$ python3 -q
>>> import numpy as np
>>> import numpy.linalg as la
>>> np.set_printoptions(precision=3, suppress=True, linewidth=120)
>>> mat = np.load("block10.npy")
>>> mat
array([[ 0,  0,  0],
       [ 0, -1,  0],
       [ 0,  0, -1]])
>>> vals, vecs = la.eigh(mat)
>>> la.eigvalsh(mat + 2 * np.eye(3))
array([1., 1., 2.])
>>> print(vecs.T @ mat @ vecs)
[[-1.  0.  0.]
 [ 0. -1.  0.]
 [ 0.  0.  0.]]
>>> la.matrix_power(mat, 4)
array([[0, 0, 0],
       [0, 1, 0],
       [0, 0, 1]])
>>> (mat + mat.T) / 2
array([[ 0.,  0.,  0.],
       [ 0., -1.,  0.],
       [ 0.,  0., -1.]])
>>> np.allclose(mat @ mat.T, mat.T @ mat)
True
>>> np.trace(mat)
np.int64(-2)
>>> mat @ mat
array([[0, 0, 0],
       [0, 1, 0],
       [0, 0, 1]])
>>> X = np.load("arr.npy")
>>> X
array([[-1.63 ,  0.21 , -4.074],
       [ 1.296, -0.08 ,  3.404],
       [-0.984,  0.272, -1.476],
       [ 2.98 , -1.046,  4.952],
       [-2.657,  0.423, -5.574],
       [ 0.176, -0.382, -0.95 ],
       [ 2.444, -0.723,  3.955],
       [-0.134,  0.345,  0.275],
       [ 0.281,  0.035,  1.302],
       [ 1.172, -0.725,  1.726],
       [ 0.584,  0.002,  1.884]])
>>> Xc = (X - X.mean(axis=0)) / X.std(axis=0)
>>> np.argwhere(np.abs(Xc) > 2)
array([], shape=(0, 2), dtype=int64)
>>> Xc.std(axis=0)
array([1., 1., 1.])
>>> beta = la.lstsq(np.delete(Xc, 2, axis=1), Xc[:, 2])[0]
>>> np.abs(beta).argmax()
np.int64(0)
>>> np.round(1 - np.var(Xc[:, 2] - np.delete(Xc, 2, axis=1) @ beta), 3)
np.float64(0.986)
>>> beta
array([1.332, 0.421])
>>> r0 = np.array([3, 9, 9, 0])
>>> M = 5 * np.eye(4) + np.outer(r0, r0)
>>> M
array([[14., 27., 27.,  0.],
       [27., 86., 81.,  0.],
       [27., 81., 86.,  0.],
       [ 0.,  0.,  0.,  5.]])
>>> U, sv, Vh = la.svd(M)
>>> sv
array([176.,   5.,   5.,   5.])
>>> A2 = U[:, :1] @ np.diag(sv[:1]) @ Vh[:1]
>>> A2
array([[ 9.263, 27.789, 27.789,  0.   ],
       [27.789, 83.368, 83.368,  0.   ],
       [27.789, 83.368, 83.368,  0.   ],
       [ 0.   ,  0.   ,  0.   ,  0.   ]])
>>> print(la.matrix_rank(A2))
1
>>> vals, vecs = la.eigh(M)
>>> x = np.array([0, -2, 3, 3])
>>> vecs * np.sqrt(vals) @ vecs.T
array([[2.817, 1.742, 1.742, 0.   ],
       [1.742, 7.461, 5.225, 0.   ],
       [1.742, 5.225, 7.461, 0.   ],
       [0.   , 0.   , 0.   , 2.236]])
>>> x @ M @ x
np.float64(191.0)
>>> vecs * np.abs(vals) @ vecs.T
array([[14., 27., 27.,  0.],
       [27., 86., 81.,  0.],
       [27., 81., 86.,  0.],
       [ 0.,  0.,  0.,  5.]])
>>> print(vecs * np.maximum(vals, 0) @ vecs.T)
[[14. 27. 27.  0.]
 [27. 86. 81.  0.]
 [27. 81. 86.  0.]
 [ 0.  0.  0.  5.]]
>>> vals, vecs = la.eig(M)
>>> vals
array([  5., 176.,   5.,   5.])
>>> np.sort(la.eigvals(M @ M))
array([   25.,    25.,    25., 30976.])
>>> J = np.loadtxt("x.csv", delimiter=",")
>>> print(J)
[[-8.877 -8.749  5.945 -2.958]
 [11.986 11.906 -8.014  3.752]
 [14.993 14.948 -9.912  5.057]
 [-0.053 -0.089  0.096 -0.101]]
>>> U, sv, Vh = la.svd(J)
>>> np.argmax(sv[:-1] / (sv[1:] + 1e-6)) + 1
np.int64(1)
>>> A2 = U[:, :1] @ np.diag(sv[:1]) @ Vh[:1]
>>> np.round(la.norm(J - A2) / la.norm(J), 3)
np.float64(0.008)
>>> round(np.abs(J - A2).max(), 3)
np.float64(0.184)
>>> O = J.astype(float).copy()
>>> for j in range(4):
...     O[:, j] -= O[:, :j] @ (O[:, :j].T @ O[:, j])
...     O[:, j] /= la.norm(O[:, j])
... 
>>> np.round(O.T @ J, 3) + 0
array([[ 21.148,  21.018, -14.065,   6.953],
       [  0.   ,   0.095,   0.041,   0.078],
       [  0.   ,   0.   ,   0.095,   0.06 ],
       [  0.   ,   0.   ,   0.   ,   0.225]])
>>> np.round(O.T @ O, 3) + 0
array([[1., 0., 0., 0.],
       [0., 1., 0., 0.],
       [0., 0., 1., 0.],
       [0., 0., 0., 1.]])
>>> x = np.array([0, 1, 0, 0])
>>> y = J @ x
>>> beta, lr = np.zeros(4), 1 / la.norm(J, 2) ** 2
>>> for i in range(3):
...     beta -= lr * J.T @ (J @ beta - y)
...     if i % 1 == 0: print(i, round(la.norm(J @ beta - y), 3))
... 
0 0.068
1 0.068
2 0.068
>>> beta
array([ 0.392,  0.389, -0.26 ,  0.129])
>>> z = X[:, 1] > np.median(X[:, 1])
>>> r0 = X[z].mean(axis=0) - X[~z].mean(axis=0)
>>> np.round((((X - X.mean(axis=0)) @ r0 > 0) == z).mean(), 3)
np.float64(0.818)
>>> ((X - X.mean(axis=0)) @ r0 > 0).astype(int)
array([1, 0, 1, 0, 1, 1, 0, 1, 0, 0, 0])
>>> z.astype(int)
array([1, 0, 1, 0, 1, 0, 0, 1, 1, 0, 0])
>>> r0
array([-2.467,  0.749, -4.405])
>>> rng = np.random.default_rng(96274)
>>> m1 = np.array([[2, 1, 0, 2], [0, 1, 0, 2], [1, 0, 1, 1], [0, 0, 2, 2]]) * (rng.random((4, 4)) < 0.3)
>>> m1
array([[0, 0, 0, 0],
       [0, 1, 0, 2],
       [0, 0, 1, 1],
       [0, 0, 2, 2]])
>>> (m1 - m1.T) / 2
array([[ 0. ,  0. ,  0. ,  0. ],
       [ 0. ,  0. ,  0. ,  1. ],
       [ 0. ,  0. ,  0. , -0.5],
       [ 0. , -1. ,  0.5,  0. ]])
>>> np.trace(m1)
np.int64(4)
>>> np.sort(np.abs(la.eigvals(m1)))
array([0., 0., 1., 3.])
>>> print(np.allclose(m1 @ m1.T, m1.T @ m1))
False
>>> print(round(float(np.abs(la.eigvals(m1)).max()), 3))
3.0
>>> round(la.det(m1), 3)
np.float64(0.0)
>>> print(la.matrix_power(m1, 2))
[[0 0 0 0]
 [0 1 4 6]
 [0 0 3 3]
 [0 0 6 6]]
>>> np.argsort(-la.norm(m1, axis=0).round(6), kind="stable")[:3]
array([3, 2, 1])
>>> print(round(la.norm(m1, 2) / la.norm(m1), 3))
0.917
>>> la.cond(m1) > 100
np.True_
>>> la.matrix_rank(m1, rtol=0.1)
np.int64(2)
>>> U, sv, Vh = la.svd(m1)
>>> vecs = Vh[:(sv > 1e-8).sum()]
>>> x = m1[3] + 3 * m1[2] + rng.integers(2) * np.eye(4)[1]
>>> print(x)
[0. 1. 5. 5.]
>>> np.allclose(vecs.T @ vecs @ x, x)
False
>>> print(np.diag(vecs.T @ vecs))
[0.    0.333 0.833 0.833]
>>> print(round(float(la.norm(x - vecs.T @ vecs @ x)), 3))
0.816
>>> arr = np.load("w.npy")
>>> print(arr)
[[ 0.86   0.887 -0.637  2.151]
 [ 0.7    1.9   -0.9   -0.6  ]
 [-0.1   -1.3    0.7   -0.3  ]
 [ 0.8    0.9   -0.7    2.2  ]]
>>> vals, vecs = la.eig(arr)
>>> np.round(arr @ vecs[:, 0] - vals[0] * vecs[:, 0], 3) + 0
array([0., 0., 0., 0.])
>>> arr - arr[0]
array([[ 0.   ,  0.   ,  0.   ,  0.   ],
       [-0.16 ,  1.013, -0.263, -2.751],
       [-0.96 , -2.187,  1.337, -2.451],
       [-0.06 ,  0.013, -0.063,  0.049]])
>>> arr.mean(axis=0)
array([ 0.565,  0.597, -0.384,  0.863])
>>> np.unravel_index(np.abs(arr).argmax(), arr.shape)
(np.int64(3), np.int64(3))
>>> np.round(la.norm(arr), 3)
np.float64(4.57)
>>> np.abs(arr).max()
np.float64(2.2)
>>> np.diff(arr, axis=0)
array([[-0.16 ,  1.013, -0.263, -2.751],
       [-0.8  , -3.2  ,  1.6  ,  0.3  ],
       [ 0.9  ,  2.2  , -1.4  ,  2.5  ]])
>>> W = np.array([[-2, 0, -1, 3], [0, -2, 1, -3], [-2, 0, 1, -1], [1, -2, -1, 1]])
>>> beta = np.array([-9, -6, 3, 3])
>>> H = np.maximum(arr @ W + beta, 0)
>>> (H > 0).astype(int)
array([[0, 0, 1, 1],
       [0, 0, 1, 0],
       [0, 0, 1, 1],
       [0, 0, 1, 1]])
>>> H
array([[0.   , 0.   , 0.239, 5.707],
       [0.   , 0.   , 3.9  , 0.   ],
       [0.   , 0.   , 2.8  , 5.6  ],
       [0.   , 0.   , 0.2  , 5.6  ]])
>>> (H > 0).mean(axis=0)
array([0.  , 0.  , 1.  , 0.75])
>>> cent = np.array([[-1, 3, -3], [3, 1, 2], [2, -1, 0], [0, 0, 1]])
>>> (H @ cent).round(6).argmax(axis=1)
array([2, 0, 0, 2])
>>> H @ cent
array([[ 0.478, -0.239,  5.707],
       [ 7.8  , -3.9  ,  0.   ],
       [ 5.6  , -2.8  ,  5.6  ],
       [ 0.4  , -0.2  ,  5.6  ]])
>>> z = rng.permutation(4)
>>> z
array([2, 1, 0, 3])
>>> A2 = arr[z][:, z]
>>> np.round(la.det(A2), 3), np.round(la.det(arr[z]), 3)
(np.float64(-0.121), np.float64(0.121))
>>> np.sort(np.abs(la.eigvals(A2)))
array([0.084, 0.196, 2.169, 3.379])
>>> A2
array([[ 0.7  , -1.3  , -0.1  , -0.3  ],
       [-0.9  ,  1.9  ,  0.7  , -0.6  ],
       [-0.637,  0.887,  0.86 ,  2.151],
       [-0.7  ,  0.9  ,  0.8  ,  2.2  ]])
